$ python3 -q
>>> import numpy as np
>>> import numpy.linalg as la
>>> np.set_printoptions(precision=2, suppress=True, linewidth=200)
>>> rd = lambda a: np.round(a, 2) + 0
>>> A = np.loadtxt("run19.csv", delimiter=",")
>>> A
array([[ 11.46, -56.37,   4.58,  -4.03,   3.34,   2.87,  34.55, -15.16,  -7.75, -26.77,  13.19,   0.11, -45.48,   9.22],
       [-11.58, -35.9 ,  12.58, -13.79, -16.03,  -2.21,  23.8 ,  -2.5 , -27.  ,  -3.07,   5.78,   5.85, -25.52,  20.22],
       [ 11.48, -55.18,   5.03,  -2.14,   3.42,   3.32,  35.9 , -15.94,  -6.5 , -28.95,  15.8 ,   0.77, -44.47,   8.49],
       [ 11.42, -57.66,   3.19,  -2.63,   1.37,   3.35,  34.93, -17.41,  -8.09, -26.92,  13.54,  -0.09, -44.26,   7.43],
       [ -9.98, -36.03,  14.57, -14.75, -15.02,  -2.32,  24.17,  -1.72, -25.49,  -4.49,   3.92,   7.16, -26.36,  23.5 ],
       [ -9.03, -37.34,  14.44, -13.8 , -17.06,  -2.43,  24.85,  -0.58, -27.35,  -4.33,   4.99,   5.69, -25.44,  22.33],
       [ 12.65, -56.73,   5.63,  -3.93,   2.15,   4.29,  35.73, -15.35,  -8.28, -27.8 ,  15.17,   0.  , -43.88,   7.84],
       [ 10.66, -54.8 ,   3.26,  -4.69,   0.82,   4.19,  37.64, -15.66,  -9.3 , -27.95,  15.3 ,  -0.99, -44.14,   7.69],
       [ 11.06, -57.29,   4.44,  -3.49,   1.34,   4.79,  35.23, -16.7 ,  -8.4 , -28.36,  14.49,   0.33, -43.5 ,   8.65],
       [ 11.28, -54.7 ,   4.56,  -5.09,   2.76,   2.42,  35.33, -16.37,  -9.23, -26.92,  14.98,   0.51, -42.8 ,   8.76],
       [-11.41, -36.88,  14.21, -14.11, -14.86,  -1.56,  25.09,   0.15, -27.19,  -7.19,   3.35,   6.13, -26.72,  20.56],
       [ 11.44, -56.68,   5.15,  -2.7 ,   3.54,   3.32,  37.22, -16.7 ,  -6.57, -27.13,  16.1 ,  -1.78, -44.7 ,   6.63],
       [ 13.08, -56.32,   3.97,  -4.16,   1.72,   3.13,  33.97, -14.82,  -8.3 , -26.58,  13.51,   0.47, -44.27,   6.29],
       [ 12.46, -54.79,   2.9 ,  -2.66,   1.74,   3.45,  37.37, -16.26,  -7.79, -27.39,  12.43,   0.28, -43.28,   7.31],
       [ 11.5 , -55.9 ,   4.23,  -3.34,   1.52,   4.84,  37.36, -15.4 ,  -9.97, -28.41,  12.61,  -0.69, -44.11,   8.15],
       [-12.46, -37.39,  14.19, -14.05, -14.82,  -3.28,  23.06,  -0.94, -24.63,  -6.29,   6.05,   4.3 , -26.54,  21.58],
       [ 10.71, -54.66,   5.3 ,  -4.12,   2.65,   4.59,  37.07, -16.22,  -7.99, -28.6 ,  14.97,  -1.43, -43.89,   6.74],
       [-11.12, -36.75,  14.73, -14.27, -16.06,  -2.6 ,  24.49,  -1.38, -27.49,  -6.11,   4.16,   4.95, -26.18,  22.61],
       [-10.32, -36.38,  15.53, -14.2 , -15.41,  -2.84,  24.93,  -1.55, -25.49,  -6.01,   3.77,   5.53, -27.56,  21.76],
       [ 12.78, -55.68,   4.87,  -4.77,   0.99,   3.18,  34.9 , -14.56,  -7.79, -25.76,  14.68,   0.91, -43.87,   8.08],
       [ -9.5 , -35.87,  13.65, -15.64, -16.71,  -3.29,  23.85,  -1.43, -27.66,  -4.67,   3.75,   4.74, -25.24,  23.56],
       [-10.14, -36.06,  15.82, -12.7 , -16.64,  -1.62,  22.53,  -1.01, -23.96,  -3.93,   5.05,   4.59, -27.38,  19.85],
       [ -9.78, -34.77,  11.37, -14.24, -17.28,  -1.13,  24.38,  -2.74, -24.56,  -4.24,   4.47,   6.11, -27.07,  21.59],
       [-11.69, -36.81,  14.38, -11.54, -15.5 ,  -3.04,  23.29,   0.  , -26.81,  -3.19,   2.88,   5.9 , -28.04,  22.13]])
>>> M2 = np.c_[A[:, :13] @ np.array([[3, 0, 2, 2, 0, 2, 1, 2, 1, 3, 0, 0, 0],
...     [3, 1, 0, 2, 1, 0, 1, 1, 1, 0, 2, 0, 0],
...     [2, 0, 2, 0, 2, 3, 2, 0, 3, 1, 0, 2, 1],
...     [2, 1, 1, 2, 0, 1, 0, 2, 0, 1, 3, 3, 1],
...     [0, 1, 2, 2, 3, 1, 2, 3, 1, 0, 1, 1, 3],
...     [2, 1, 0, 3, 0, 1, 3, 0, 1, 3, 0, 1, 0],
...     [3, 1, 0, 2, 2, 2, 3, 3, 2, 3, 2, 3, 0],
...     [2, 1, 0, 2, 1, 3, 3, 0, 0, 2, 2, 3, 0],
...     [0, 0, 3, 1, 3, 1, 3, 3, 0, 0, 2, 0, 1],
...     [3, 2, 0, 1, 1, 1, 2, 2, 2, 3, 0, 1, 0],
...     [0, 3, 3, 3, 1, 0, 1, 1, 2, 0, 0, 2, 1],
...     [2, 0, 0, 1, 2, 3, 0, 2, 0, 3, 3, 3, 2],
...     [2, 3, 2, 0, 1, 3, 1, 2, 2, 0, 2, 2, 2]]), np.array([-3, -2, 0, 2, -1, 1, -2, -2, 3, 1, -1, 3, -2, -1, -2, 0, 3, -2, 3, 0, 2, 2, -1, -1])]
>>> rd(M2)
array([[-225.61, -185.21,  -39.91,  -38.65,  -65.34, -108.17,  -71.37,  -82.18,  -73.98,   36.89, -188.84,  -29.57,  -74.73,   -3.  ],
       [-131.43, -111.99, -158.55, -125.51, -105.84,  -66.43, -103.99, -184.03,  -26.  ,   32.16, -174.09,    4.45, -109.86,   -2.  ],
       [-217.11, -174.53,  -23.32,  -22.24,  -54.58,  -99.92,  -63.03,  -67.54,  -65.31,   38.57, -173.07,  -13.72,  -64.95,    0.  ],
       [-230.39, -184.05,  -42.84,  -44.39,  -76.81, -115.93,  -83.34,  -84.45,  -77.37,   33.81, -191.77,  -32.86,  -78.58,    2.  ],
       [-125.83, -121.97, -153.04, -124.68,  -94.41,  -52.74,  -94.41, -177.97,  -25.16,   40.  , -168.65,    7.01, -105.21,   -1.  ],
       [-121.79, -116.37, -155.06, -124.23, -105.97,  -51.  ,  -97.25, -184.85,  -22.4 ,   43.73, -173.11,   12.64, -112.4 ,    1.  ],
       [-214.93, -175.57,  -30.16,  -28.66,  -64.26,  -97.61,  -63.66,  -78.68,  -62.31,   45.61, -186.66,  -18.17,  -72.72,   -2.  ],
       [-219.41, -174.92,  -45.49,  -31.83,  -72.87, -112.92,  -70.11,  -86.24,  -67.65,   37.9 , -188.74,  -25.2 ,  -83.23,   -2.  ],
       [-226.34, -179.87,  -38.54,  -38.29,  -72.54, -107.83,  -75.64,  -86.21,  -71.06,   36.7 , -189.46,  -25.26,  -75.28,    3.  ],
       [-218.57, -172.95,  -36.24,  -37.02,  -64.42, -105.14,  -73.99,  -79.18,  -63.38,   34.59, -186.52,  -25.12,  -71.08,    1.  ],
       [-134.97, -126.66, -163.19, -126.92, -102.58,  -56.24,  -97.87, -191.01,  -33.02,   33.58, -169.9 ,    9.85, -109.5 ,   -1.  ],
       [-220.27, -172.06,  -23.25,  -24.98,  -57.02, -106.31,  -58.91,  -67.75,  -59.95,   38.26, -184.76,  -19.05,  -70.36,    3.  ],
       [-218.91, -181.92,  -39.53,  -37.55,  -71.4 , -104.04,  -73.84,  -83.56,  -73.22,   42.38, -188.83,  -28.93,  -77.42,   -2.  ],
       [-208.19, -178.48,  -41.1 ,  -31.54,  -66.34, -102.07,  -68.37,  -69.58,  -70.18,   46.23, -174.9 ,  -21.91,  -75.9 ,   -1.  ],
       [-215.29, -182.24,  -49.14,  -35.24,  -74.76, -105.55,  -70.73,  -86.66,  -70.45,   43.89, -186.61,  -22.8 ,  -81.51,   -2.  ],
       [-151.88, -121.47, -149.05, -131.51, -100.36,  -68.84, -101.55, -190.59,  -32.82,   14.25, -176.95,    0.12, -107.38,    0.  ],
       [-217.98, -174.65,  -33.64,  -28.48,  -62.54, -106.63,  -61.82,  -79.16,  -61.71,   35.76, -185.38,  -22.7 ,  -74.53,    3.  ],
       [-137.97, -124.85, -161.52, -134.15, -108.57,  -63.43, -105.71, -195.23,  -29.62,   26.53, -178.64,    2.02, -113.51,   -2.  ],
       [-133.52, -128.84, -154.88, -129.04,  -98.45,  -58.88,  -97.12, -185.64,  -28.1 ,   32.1 , -173.52,    3.35, -110.68,    3.  ],
       [-209.76, -175.03,  -34.56,  -31.74,  -64.23,  -96.74,  -64.7 ,  -78.12,  -64.22,   49.01, -184.59,  -20.79,  -75.96,    0.  ],
       [-132.99, -122.9 , -162.97, -136.81, -112.09,  -64.11, -107.91, -194.3 ,  -29.04,   28.54, -182.11,   -5.79, -117.03,    2.  ],
       [-127.4 , -120.35, -146.11, -121.05,  -99.25,  -58.01,  -90.21, -184.34,  -24.46,   35.39, -172.73,    5.02, -111.29,    2.  ],
       [-128.63, -122.06, -160.03, -121.53, -106.15,  -69.24,  -99.6 , -181.12,  -33.77,   37.67, -171.19,   -4.58, -116.72,   -1.  ],
       [-129.88, -125.46, -165.03, -129.08, -104.95,  -60.16, -101.96, -188.11,  -34.02,   36.65, -169.16,    9.66, -111.87,   -1.  ]])
>>> rd(la.lstsq(A, M2[:, 0])[0])
array([3., 3., 2., 2., 0., 2., 3., 2., 0., 3., 0., 2., 2., 0.])
>>> rd(la.norm(la.qr(A)[0].T @ M2, axis=0) ** 2 / ((M2 ** 2).sum(axis=0) + 1e-12))
array([1.  , 1.  , 1.  , 1.  , 1.  , 1.  , 1.  , 1.  , 1.  , 1.  , 1.  , 1.  , 1.  , 0.57])
